$ python3 -q
>>> import numpy as np
>>> import numpy.linalg as la
>>> np.set_printoptions(precision=2, suppress=True, linewidth=100, sign=" ")
>>> rd = lambda a: np.round(a, 2) + 0
>>> feats = np.load("block7.npy")
>>> feats
array([[-2, -3,  3],
       [-1,  0,  1],
       [ 0,  1,  5]])
>>> M2 = feats / la.norm(feats, axis=1, keepdims=True)
>>> G = M2 @ M2.T
>>> (np.abs(G) > 0.9).astype(int)
array([[ 1,  0,  0],
       [ 0,  1,  0],
       [ 0,  0,  1]])
>>> rd(la.det(feats[::-1]))
np.float64(16.0)
>>> rd(la.det(2 * feats)), rd(la.det(feats))
(np.float64(-128.0), np.float64(-16.0))
>>> rd(np.poly(feats))
array([  1.,  -3., -14.,  16.])
>>> np.einsum("ii->", feats)
np.int64(3)
>>> np.einsum("ij,ji->", feats, feats)
np.int64(37)
>>> rd(la.eigvals(feats).sum().real)
np.float64(3.0)
>>> vec = np.array([3, 0, 1])
>>> y = feats @ vec
>>> y
array([-3, -2,  5])
>>> rd(la.solve(feats, 5 * y))
array([ 15.,   0.,   5.])
>>> rd(la.solve(feats, feats[:, 2]))
array([ 0.,  0.,  1.])
>>> w, V = la.eig(feats)
>>> rd(np.sort(la.eigvals(la.inv(feats))))
array([-0.32,  0.2 ,  1.  ])
>>> rd(feats @ V[:, 0] - w[0] * V[:, 0])
array([ 0.,  0.,  0.])
>>> rd(np.sort(la.eigvals(feats.T)))
array([-3.12,  1.  ,  5.12])
>>> rd(np.sort(la.eigvals(feats @ feats)))
array([  1.  ,   9.75,  26.25])
>>> F = np.load("case2.npy")
>>> F
array([[ 0,  0,  0,  3,  0],
       [-6,  0,  0,  0,  0],
       [ 0,  0,  0,  0, -6],
       [ 0,  5,  0,  0,  0],
       [ 0,  0,  3,  0,  0]])
>>> th = np.radians(15)
>>> R = np.eye(5)
>>> R[4, 4] = R[1, 1] = np.cos(th)
>>> R[4, 1], R[1, 4] = -np.sin(th), np.sin(th)
>>> rd(R)
array([[ 1.  ,  0.  ,  0.  ,  0.  ,  0.  ],
       [ 0.  ,  0.97,  0.  ,  0.  ,  0.26],
       [ 0.  ,  0.  ,  1.  ,  0.  ,  0.  ],
       [ 0.  ,  0.  ,  0.  ,  1.  ,  0.  ],
       [ 0.  , -0.26,  0.  ,  0.  ,  0.97]])
>>> M2 = F @ R.T
>>> rd(M2)
array([[ 0.  ,  0.  ,  0.  ,  3.  ,  0.  ],
       [-6.  ,  0.  ,  0.  ,  0.  ,  0.  ],
       [ 0.  , -1.55,  0.  ,  0.  , -5.8 ],
       [ 0.  ,  4.83,  0.  ,  0.  , -1.29],
       [ 0.  ,  0.  ,  3.  ,  0.  ,  0.  ]])
>>> np.allclose(F @ F.T, M2 @ M2.T)
True
>>> np.allclose(la.norm(F, axis=1), la.norm(M2, axis=1))
True
>>> rd(la.det(R)), rd(np.trace(R))
(np.float64(1.0), np.float64(4.93))
>>> rd(np.kron(np.eye(2, dtype=int), M2))
array([[ 0.  ,  0.  ,  0.  ,  3.  ,  0.  ,  0.  ,  0.  ,  0.  ,  0.  ,  0.  ],
       [-6.  ,  0.  ,  0.  ,  0.  ,  0.  ,  0.  ,  0.  ,  0.  ,  0.  ,  0.  ],
       [ 0.  , -1.55,  0.  ,  0.  , -5.8 ,  0.  ,  0.  ,  0.  ,  0.  ,  0.  ],
       [ 0.  ,  4.83,  0.  ,  0.  , -1.29,  0.  ,  0.  ,  0.  ,  0.  ,  0.  ],
       [ 0.  ,  0.  ,  3.  ,  0.  ,  0.  ,  0.  ,  0.  ,  0.  ,  0.  ,  0.  ],
       [ 0.  ,  0.  ,  0.  ,  0.  ,  0.  ,  0.  ,  0.  ,  0.  ,  3.  ,  0.  ],
       [ 0.  ,  0.  ,  0.  ,  0.  ,  0.  , -6.  ,  0.  ,  0.  ,  0.  ,  0.  ],
       [ 0.  ,  0.  ,  0.  ,  0.  ,  0.  ,  0.  , -1.55,  0.  ,  0.  , -5.8 ],
       [ 0.  ,  0.  ,  0.  ,  0.  ,  0.  ,  0.  ,  4.83,  0.  ,  0.  , -1.29],
       [ 0.  ,  0.  ,  0.  ,  0.  ,  0.  ,  0.  ,  0.  ,  3.  ,  0.  ,  0.  ]])
>>> rd(la.eigvals(M2).sum().real)
np.float64(0.0)
>>> rd(la.det(2 * M2)), rd(la.det(M2))
(np.float64(-51840.0), np.float64(-1620.0))
>>> rd(np.einsum("ij,ji->", M2, M2))
np.float64(-34.77)
>>> f = np.array([3, 2, 0])
>>> np.polyval(f, feats[0])
array([  8,  21,  33])
>>> np.correlate(feats[0], feats[2], "full")
array([-10, -17,  12,   3,   0])
>>> G = F.T @ F
>>> np.diag(G)
array([ 36,  25,   9,   9,  36])
>>> rd(la.svd(F, compute_uv=False) ** 2)
array([ 36.,  36.,  25.,   9.,   9.])
>>> np.allclose(G, G.T)
True
>>> rd(la.eigvalsh(G)[::-1])
array([ 36.,  36.,  25.,   9.,   9.])
>>> la.matrix_rank(G)
np.int64(5)
>>> rd(la.det(F))
np.float64(-1620.0)
>>> M = np.loadtxt("layer16.csv", delimiter=",")
>>> M
array([[ 4.47,  0.26, -1.15, -0.36,  1.82,  0.42,  0.45, -0.61],
       [ 0.26, -1.76,  0.91, -1.45, -0.9 ,  4.66, -0.73, -0.56],
       [-1.15,  0.91, -1.59,  1.46,  0.04, -2.35, -3.94,  2.71],
       [-0.36, -1.45,  1.46,  3.2 ,  0.87, -0.81, -0.46, -1.06],
       [ 1.82, -0.9 ,  0.04,  0.87,  3.48, -0.74, -0.62, -1.84],
       [ 0.42,  4.66, -2.35, -0.81, -0.74,  4.26,  0.74,  2.38],
       [ 0.45, -0.73, -3.94, -0.46, -0.62,  0.74,  0.2 ,  0.09],
       [-0.61, -0.56,  2.71, -1.06, -1.84,  2.38,  0.09,  2.74]])
>>> def softmax(z):
...     e = np.exp(z - z.max(axis=-1, keepdims=True))
...     return e / e.sum(axis=-1, keepdims=True)
... 
>>> rd(softmax(M[2]))
array([ 0.01,  0.11,  0.01,  0.18,  0.04,  0.  ,  0.  ,  0.64])
>>> scores = M @ M.T / np.sqrt(8)
>>> softmax(scores).round(6).argmax(axis=1)
array([ 0,  1,  2,  3,  4,  5,  6,  7])
>>> vec = np.array([2, 0, 2, 1, 1, 0, 1, 1])
>>> rd(M @ vec)
array([ 7.94, -1.3 , -5.21,  4.75,  5.61, -2.29, -7.77,  4.13])
>>> rd(M @ (2 * vec))
array([ 15.88,  -2.6 , -10.42,   9.5 ,  11.22,  -4.58, -15.54,   8.26])
>>> la.norm(M @ vec) <= la.norm(M, 2) * la.norm(vec) + 1e-9
np.True_
>>> (M @ vec).argmax()
np.int64(0)
>>> M @ np.eye(8)[3]
array([-0.36, -1.45,  1.46,  3.2 ,  0.87, -0.81, -0.46, -1.06])
>>> np.sign((M @ vec).round(6))
array([ 1., -1., -1.,  1.,  1., -1., -1.,  1.])
>>> rng = np.random.default_rng(127366)
>>> lab = rng.permutation(8)
>>> M2 = M[:, lab] * rng.choice([-1, 1], 8)
>>> M2
array([[-0.42, -1.82,  0.45,  1.15, -0.26, -0.36,  4.47,  0.61],
       [-4.66,  0.9 , -0.73, -0.91,  1.76, -1.45,  0.26,  0.56],
       [ 2.35, -0.04, -3.94,  1.59, -0.91,  1.46, -1.15, -2.71],
       [ 0.81, -0.87, -0.46, -1.46,  1.45,  3.2 , -0.36,  1.06],
       [ 0.74, -3.48, -0.62, -0.04,  0.9 ,  0.87,  1.82,  1.84],
       [-4.26,  0.74,  0.74,  2.35, -4.66, -0.81,  0.42, -2.38],
       [-0.74,  0.62,  0.2 ,  3.94,  0.73, -0.46,  0.45, -0.09],
       [-2.38,  1.84,  0.09, -2.71,  0.56, -1.06, -0.61, -2.74]])
>>> left, _, Vt = la.svd(M.T @ M2)
>>> lab
array([ 5,  4,  6,  2,  1,  3,  0,  7])
>>> rd(la.lstsq(M, M2)[0])
array([[ 0.,  0.,  0.,  0.,  0.,  0.,  1.,  0.],
       [ 0.,  0.,  0.,  0., -1.,  0.,  0.,  0.],
       [ 0.,  0.,  0., -1.,  0.,  0.,  0.,  0.],
       [ 0.,  0.,  0.,  0.,  0.,  1.,  0.,  0.],
       [ 0., -1.,  0.,  0.,  0.,  0.,  0.,  0.],
       [-1.,  0.,  0.,  0.,  0.,  0.,  0.,  0.],
       [ 0.,  0.,  1.,  0.,  0.,  0.,  0.,  0.],
       [ 0.,  0.,  0.,  0.,  0.,  0.,  0., -1.]])
>>> rd(left @ Vt)
array([[ 0.,  0.,  0.,  0.,  0.,  0.,  1.,  0.],
       [ 0.,  0.,  0.,  0., -1.,  0.,  0.,  0.],
       [ 0.,  0.,  0., -1.,  0.,  0.,  0.,  0.],
       [ 0.,  0.,  0.,  0.,  0.,  1.,  0.,  0.],
       [ 0., -1.,  0.,  0.,  0.,  0.,  0.,  0.],
       [-1.,  0.,  0.,  0.,  0.,  0.,  0.,  0.],
       [ 0.,  0.,  1.,  0.,  0.,  0.,  0.,  0.],
       [ 0.,  0.,  0.,  0.,  0.,  0.,  0., -1.]])
>>> vec = np.array([-2, 0, 5, 4, -1, 1, -4, 3])
>>> y = M @ vec
>>> rd(y)
array([-21.16,   5.03,  21.69,  17.8 ,  -7.22,  -6.65, -21.61,  22.61])
>>> rd(la.solve(M, M[:, 3]))
array([ 0.,  0.,  0.,  1.,  0.,  0.,  0.,  0.])
>>> rd(la.solve(M, y + M[:, 7]))
array([-2.,  0.,  5.,  4., -1.,  1., -4.,  4.])
>>> rd(la.solve(M, y))
array([-2.,  0.,  5.,  4., -1.,  1., -4.,  3.])
>>> vec = np.array([3, 2, 0, -1, 2])
>>> y = F @ vec
>>> c, lr = np.zeros(5), 1 / la.norm(F, 2) ** 2
>>> for i in range(25):
...     c -= lr * F.T @ (F @ c - y)
...     if i % 5 == 0: print(i, round(la.norm(F @ c - y), 2))
... 
0 3.79
5 0.53
10 0.13
15 0.03
20 0.01
>>> rd(c)
array([ 3.,  2.,  0., -1.,  2.])
>>> rd(la.cond(F))
np.float64(2.0)
>>> data = np.triu(rng.random((7, 7)) < 0.4, 1).astype(int)
>>> data = data + data.T
>>> data
array([[ 0,  1,  1,  0,  1,  1,  0],
       [ 1,  0,  0,  0,  0,  1,  1],
       [ 1,  0,  0,  0,  1,  1,  0],
       [ 0,  0,  0,  0,  0,  0,  0],
       [ 1,  0,  1,  0,  0,  0,  0],
       [ 1,  1,  1,  0,  0,  0,  0],
       [ 0,  1,  0,  0,  0,  0,  0]])
>>> [round(float(la.det(data[:i, :i])), 2) + 0 for i in range(1, 8)]
[0.0, -1.0, 0.0, 0.0, 0.0, 0.0, 0.0]
>>> np.all(la.eigvalsh(data) > 0)
np.False_
>>> np.trace(data)
np.int64(0)
>>> (data + data.T) / 2
array([[ 0.,  1.,  1.,  0.,  1.,  1.,  0.],
       [ 1.,  0.,  0.,  0.,  0.,  1.,  1.],
       [ 1.,  0.,  0.,  0.,  1.,  1.,  0.],
       [ 0.,  0.,  0.,  0.,  0.,  0.,  0.],
       [ 1.,  0.,  1.,  0.,  0.,  0.,  0.],
       [ 1.,  1.,  1.,  0.,  0.,  0.,  0.],
       [ 0.,  1.,  0.,  0.,  0.,  0.,  0.]])
>>> rd(la.det(data))
np.float64(0.0)
>>> rd(np.sort(np.abs(la.eigvals(data))))
array([ 0.  ,  0.  ,  0.71,  1.04,  1.54,  1.78,  2.98])
>>> np.allclose(data, data.T)
True
>>> vec = np.array([1, 3, 0, 0, -1, -3, 0])
>>> h = np.maximum(data @ vec, 0)
>>> np.maximum(data @ (3 * vec), 0)
array([  0,   0,   0,   0,   3,  12,   9])
>>> h
array([ 0,  0,  0,  0,  1,  4,  3])
>>> rd(np.tanh(data @ vec))
array([-0.76, -0.96, -1.  ,  0.  ,  0.76,  1.  ,  1.  ])
>>> w1 = np.array([[3, 1, 0, -1, -2],
...     [0, -2, -1, -2, 3],
...     [-3, 1, 3, -2, 1],
...     [1, 1, 2, -2, 2],
...     [-2, 1, 1, 3, 3],
...     [-3, 0, -3, 2, -3],
...     [-2, -1, 1, -2, -1]])
>>> c = np.array([-9, -9, -7, 8, 3])
>>> H = np.maximum(data @ w1 + c, 0)
>>> H
array([[  0,   0,   0,   9,   7],
       [  0,   0,   0,   7,   0],
       [  0,   0,   0,  12,   1],
       [  0,   0,   0,   8,   3],
       [  0,   0,   0,   5,   2],
       [  0,   0,   0,   3,   5],
       [  0,   0,   0,   6,   6]])
>>> Z = np.array([[2, 2, 0], [2, -2, -1], [1, 1, 0], [-1, 2, 2], [1, 3, -1]])
>>> H @ Z
array([[ -2,  39,  11],
       [ -7,  14,  14],
       [-11,  27,  23],
       [ -5,  25,  13],
       [ -3,  16,   8],
       [  2,  21,   1],
       [  0,  30,   6]])
>>> (H @ Z).round(6).argmax(axis=1)
array([ 1,  1,  1,  1,  1,  1,  1])
>>> vec = np.array([2, 3, 5, 0, 0])
>>> (H * vec).sum(axis=1)
array([ 0,  0,  0,  0,  0,  0,  0])
>>> (H @ vec).argmax()
np.int64(0)
>>> H @ vec
array([ 0,  0,  0,  0,  0,  0,  0])
>>> la.norm(H @ vec) <= la.norm(H, 2) * la.norm(vec) + 1e-9
np.True_
>>> H @ (2 * vec)
array([ 0,  0,  0,  0,  0,  0,  0])
>>> A = np.load("w.npy")
>>> A
array([[ 0.,  0.,  5.,  6.,  3.],
       [ 0.,  0.,  2.,  6.,  3.],
       [ 5.,  2.,  0.,  0.,  0.],
       [ 6.,  6.,  0.,  0.,  0.],
       [ 3.,  3.,  0.,  0.,  0.]])
>>> rank = la.matrix_rank(A)
>>> rank
np.int64(4)
>>> ns = la.svd(A)[2][rank:].T
>>> A @ ns
array([[ 0.],
       [ 0.],
       [ 0.],
       [ 0.],
       [ 0.]])
>>> ns.shape
(5, 1)
>>> w, V = la.eigh(A)
>>> rd(w)
array([-10.75,  -1.87,   0.  ,   1.87,  10.75])
>>> rd(w.sum()), np.trace(A)
(np.float64(0.0), np.float64(0.0))
>>> np.abs(V[:, -1]).round(6).argmax()
np.int64(3)
>>> np.unique(w.round(6) + 0, return_counts=True)[1]
array([ 1,  1,  1,  1,  1])
>>> rd(la.eigvalsh(A @ A))
array([   0.  ,    3.51,    3.51,  115.49,  115.49])
>>> hat = np.triu(np.array([[2, 1, 1, 2, 1],
...     [2, 0, 2, 1, 0],
...     [2, 1, 1, 1, 2],
...     [1, 1, 0, 1, 1],
...     [2, 2, 0, 0, 2]]), 1) + np.eye(5)
>>> M2 = hat @ A @ la.inv(hat)
>>> rd(la.det(M2))
np.float64(0.0)
>>> M2
array([[ 20.,  -3.,  -7., -18.,  18.],
       [ 16.,  -6.,  -2., -18.,   9.],
       [ 17.,  -3., -11., -20.,  25.],
       [  9.,   0.,  -9.,  -9.,  18.],
       [  3.,   0.,  -3.,  -3.,   6.]])
>>> left, sv, Vt = la.svd(A)
>>> V = Vt[:(sv > 1e-8).sum()]
>>> vec = A[1] + 3 * A[2] + rng.integers(2) * np.eye(5)[1]
>>> vec
array([ 15.,   7.,   2.,   6.,   3.])
>>> np.allclose(V.T @ V @ vec, vec)
True
>>> rd(V.T @ V)
array([[ 1. ,  0. ,  0. ,  0. ,  0. ],
       [ 0. ,  1. ,  0. ,  0. ,  0. ],
       [ 0. ,  0. ,  1. ,  0. ,  0. ],
       [ 0. ,  0. ,  0. ,  0.8,  0.4],
       [ 0. ,  0. ,  0. ,  0.4,  0.2]])
